$ python -q
>>> import numpy as np
>>> from numpy import linalg as LA
>>> np.set_printoptions(precision=2, suppress=True, linewidth=160, legacy="1.25")
>>> feats = np.load("block6.npy")
>>> print(feats)
[[ 1  0  0  0  0  0]
 [-3  1  0  0  0  0]
 [-1 -3  1  0  0  0]
 [ 2 -2 -3  1  0  0]
 [ 1  0 -2  1  1  0]
 [ 0 -3  1  1 -3  1]]
>>> x = np.array([-3, 4, 4, -2, 3, -1])
>>> target = feats @ x
>>> print(target)
[ -3  13  -5 -28 -10 -20]
>>> print(np.round(LA.solve(feats, feats[:, 2]), 2) + 0)
[0. 0. 1. 0. 0. 0.]
>>> print(np.round(LA.solve(feats, target + feats[:, 5]), 2) + 0)
[-3.  4.  4. -2.  3.  0.]
>>> arr = np.array([[1.3, 3.0, 2.0, 0.0],
...     [3.0, 3.3, 0.0, 3.0],
...     [3.0, 0.0, 1.3, 3.0],
...     [1.0, 3.0, 2.0, 0.3]])
>>> ang = np.radians(90)
>>> Rm = np.eye(4)
>>> Rm[3, 3] = Rm[2, 2] = np.cos(ang)
>>> Rm[3, 2], Rm[2, 3] = -np.sin(ang), np.sin(ang)
>>> print(Rm.round(2) + 0)
[[ 1.  0.  0.  0.]
 [ 0.  1.  0.  0.]
 [ 0.  0.  0.  1.]
 [ 0.  0. -1.  0.]]
>>> out = arr @ Rm.T
>>> print(np.allclose(LA.norm(arr, axis=1), LA.norm(out, axis=1)))
True
>>> print(LA.svd(arr, compute_uv=False), LA.svd(out, compute_uv=False))
[7.62 3.89 2.01 0.29] [7.62 3.89 2.01 0.29]
>>> print(out.round(2) + 0)
[[ 1.3  3.   0.  -2. ]
 [ 3.   3.3  3.   0. ]
 [ 3.   0.   3.  -1.3]
 [ 1.   3.   0.3 -2. ]]
>>> print(np.allclose(arr @ arr.T, out @ out.T))
True
>>> print(np.abs(out - arr).max(axis=0))
[0.  0.  3.  4.3]
>>> J = np.load("x.npy")
>>> print(J)
[[2 1 3]
 [3 2 1]
 [1 3 2]]
>>> print(np.diff(J, axis=0))
[[ 1  1 -2]
 [-2  1  1]]
>>> print(J - J[0])
[[ 0  0  0]
 [ 1  1 -2]
 [-1  2 -1]]
>>> print(J.mean(axis=0))
[2. 2. 2.]
>>> print(LA.svd(J, compute_uv=False))
[6.   1.73 1.73]
>>> print(J.shape)
(3, 3)
>>> print(J @ np.ones(3))
[6. 6. 6.]
>>> print(np.allclose(J @ J.T, J.T @ J))
True
>>> print(np.sort(np.abs(np.fft.fft(J[0]))), np.sort(LA.svd(J, compute_uv=False)))
[1.73 1.73 6.  ] [1.73 1.73 6.  ]
>>> f = np.array([3, -7, -4, -5, -2])
>>> g = np.array([-2, 2, -1, 1])
>>> K = f[:, None] + g[None, :]
>>> print(K)
[[ 1  5  2  4]
 [-9 -5 -8 -6]
 [-6 -2 -5 -3]
 [-7 -3 -6 -4]
 [-4  0 -3 -1]]
>>> r = LA.matrix_rank(K)
>>> print(r)
2
>>> ns = LA.svd(K)[2][r:].T
>>> print(ns @ ns.T)
[[ 0.35  0.15 -0.45 -0.05]
 [ 0.15  0.35 -0.05 -0.45]
 [-0.45 -0.05  0.65 -0.15]
 [-0.05 -0.45 -0.15  0.65]]
>>> print(ns.shape)
(4, 2)
>>> print([int(LA.matrix_rank(K[:i])) for i in range(1, len(K) + 1)])
[1, 2, 2, 2, 2]
>>> rng = np.random.default_rng(8258)
>>> out = K + rng.integers(-2, 3, (5, 2)) @ rng.integers(-2, 3, (2, 4))
>>> print(out)
[[ -2   0   4   1]
 [ -6   0 -10  -3]
 [ -7  -4  -4  -4]
 [ -6   0  -8  -3]
 [ -3   0  -2   0]]
>>> print(LA.matrix_rank(out - K, tol=1e-8))
2
>>> print(out - K)
[[-3 -5  2 -3]
 [ 3  5 -2  3]
 [-1 -2  1 -1]
 [ 1  3 -2  1]
 [ 1  0  1  1]]
>>> print(np.abs(out - K).sum(axis=1))
[13 13  5  7  3]
>>> print(np.round(LA.svd(out - K, compute_uv=False), 2) + 0)
[10.71  2.07  0.    0.  ]
>>> out = J / np.sqrt((J ** 2).mean(axis=1, keepdims=True))
>>> print(J - J.mean(axis=1, keepdims=True))
[[ 0. -1.  1.]
 [ 1.  0. -1.]
 [-1.  1.  0.]]
>>> out = np.array([[-2, -2, 0], [2, 1, 3]])
>>> basis = np.kron(out, K)
>>> print(basis)
[[ -2 -10  -4  -8  -2 -10  -4  -8   0   0   0   0]
 [ 18  10  16  12  18  10  16  12   0   0   0   0]
 [ 12   4  10   6  12   4  10   6   0   0   0   0]
 [ 14   6  12   8  14   6  12   8   0   0   0   0]
 [  8   0   6   2   8   0   6   2   0   0   0   0]
 [  2  10   4   8   1   5   2   4   3  15   6  12]
 [-18 -10 -16 -12  -9  -5  -8  -6 -27 -15 -24 -18]
 [-12  -4 -10  -6  -6  -2  -5  -3 -18  -6 -15  -9]
 [-14  -6 -12  -8  -7  -3  -6  -4 -21  -9 -18 -12]
 [ -8   0  -6  -2  -4   0  -3  -1 -12   0  -9  -3]]
>>> print(round(float(LA.norm(basis, 2)), 2), round(float(LA.norm(out, 2) * LA.norm(K, 2)), 2))
87.8 87.8
>>> print(basis.shape)
(10, 12)
